$ python3 -q
>>> import numpy as np
>>> from numpy import linalg as LA
>>> np.set_printoptions(precision=1, suppress=True, linewidth=200, floatmode="fixed")
>>> F = np.array([[2, -2, -1, -3, -1],
...     [0, -1, -2, 3, -1],
...     [-2, 0, 3, 2, 2],
...     [-2, 3, -2, -1, -2],
...     [2, 3, 3, 1, 3],
...     [3, -1, 2, 0, -1],
...     [1, 3, 3, -1, -1],
...     [0, -2, -1, -1, -1]])
>>> LA.norm(F, axis=1).argmax()
np.int64(4)
>>> np.round(LA.norm(F[2], 1), 1), np.round(LA.norm(F[2], np.inf), 1)
(np.float64(9.0), np.float64(3.0))
>>> LA.norm(F, axis=1)
array([4.4, 3.9, 4.6, 4.7, 5.7, 3.9, 4.6, 2.6])
>>> round(float(LA.norm(F, 2)), 1)
8.1
>>> np.round(LA.norm(F[2] - F[3]), 1)
np.float64(7.7)
>>> round(LA.norm(F) ** 2 / LA.norm(F, 2) ** 2, 1)
np.float64(2.3)
>>> W = np.array([[3, 1, 4, 5], [5, 4, 4, 0], [5, 5, 2, 5], [0, 0, 4, 1], [0, 5, 3, 2]])
>>> beta = np.array([2, 8, -1, -9])
>>> act = np.maximum(F @ W + beta, 0)
>>> act
array([[ 0,  0,  0,  0],
       [ 0,  0,  0,  0],
       [11, 31, 11,  2],
       [ 1,  0,  0,  0],
       [38, 52, 38, 23],
       [16, 12,  8, 14],
       [35, 31, 14,  8],
       [ 0,  0,  0,  0]])
>>> (act > 0).mean(axis=0)
array([0.6, 0.5, 0.5, 0.5])
>>> (act > 0).astype(int)
array([[0, 0, 0, 0],
       [0, 0, 0, 0],
       [1, 1, 1, 1],
       [1, 0, 0, 0],
       [1, 1, 1, 1],
       [1, 1, 1, 1],
       [1, 1, 1, 1],
       [0, 0, 0, 0]])
>>> basis = np.array([[8, -1, 4], [-8, -8, 5], [-8, -6, 3], [8, -8, -6]])
>>> print(act @ basis)
[[   0    0    0]
 [   0    0    0]
 [-232 -341  220]
 [   8   -1    4]
 [-232 -866  388]
 [  80 -272   64]
 [ -16 -431  289]
 [   0    0    0]]
>>> x0 = np.array([1, 6, -9, -4])
>>> LA.norm(act @ x0) <= LA.norm(act, 2) * LA.norm(x0) + 1e-9
np.True_
>>> np.einsum("ij,j->i", act, x0)
array([  0,   0,  90,   1, -84, -40,  63,   0])
>>> (act @ x0).argmax()
np.int64(2)
>>> print(act @ (2 * x0))
[   0    0  180    2 -168  -80  126    0]
>>> E = np.loadtxt("test9.csv", delimiter=",")
>>> print(E)
[[-5.9 -0.5  0.0  1.1]
 [-0.5 -8.5  0.2  0.8]
 [ 0.0  0.2 -6.4 -1.1]
 [ 1.1  0.8 -1.1 -5.2]]
>>> blk = np.stack([E, 4 * E, E[::-1]])
>>> LA.matrix_rank(blk.reshape(3, -1))
np.int64(2)
>>> LA.det(blk)
array([  1516.6, 388247.2,   1516.6])
>>> (blk @ E.T).shape
(3, 4, 4)
>>> np.einsum("bij,cij->bc", blk, blk)
array([[ 181.8,  727.0,  -32.9],
       [ 727.0, 2908.2, -131.8],
       [ -32.9, -131.8,  181.8]])
>>> th = np.radians(180)
>>> Rm = np.eye(4)
>>> Rm[3, 3] = Rm[2, 2] = np.cos(th)
>>> Rm[3, 2], Rm[2, 3] = -np.sin(th), np.sin(th)
>>> Rm.round(1) + 0
array([[ 1.0,  0.0,  0.0,  0.0],
       [ 0.0,  1.0,  0.0,  0.0],
       [ 0.0,  0.0, -1.0,  0.0],
       [ 0.0,  0.0,  0.0, -1.0]])
>>> Y = E @ Rm.T
>>> round(float(LA.det(Rm)), 1), np.trace(Rm)
(1.0, np.float64(0.0))
>>> np.allclose(LA.norm(E, axis=1), LA.norm(Y, axis=1))
True
>>> np.abs(Y - E).max(axis=0)
array([ 0.0,  0.0, 12.8, 10.4])
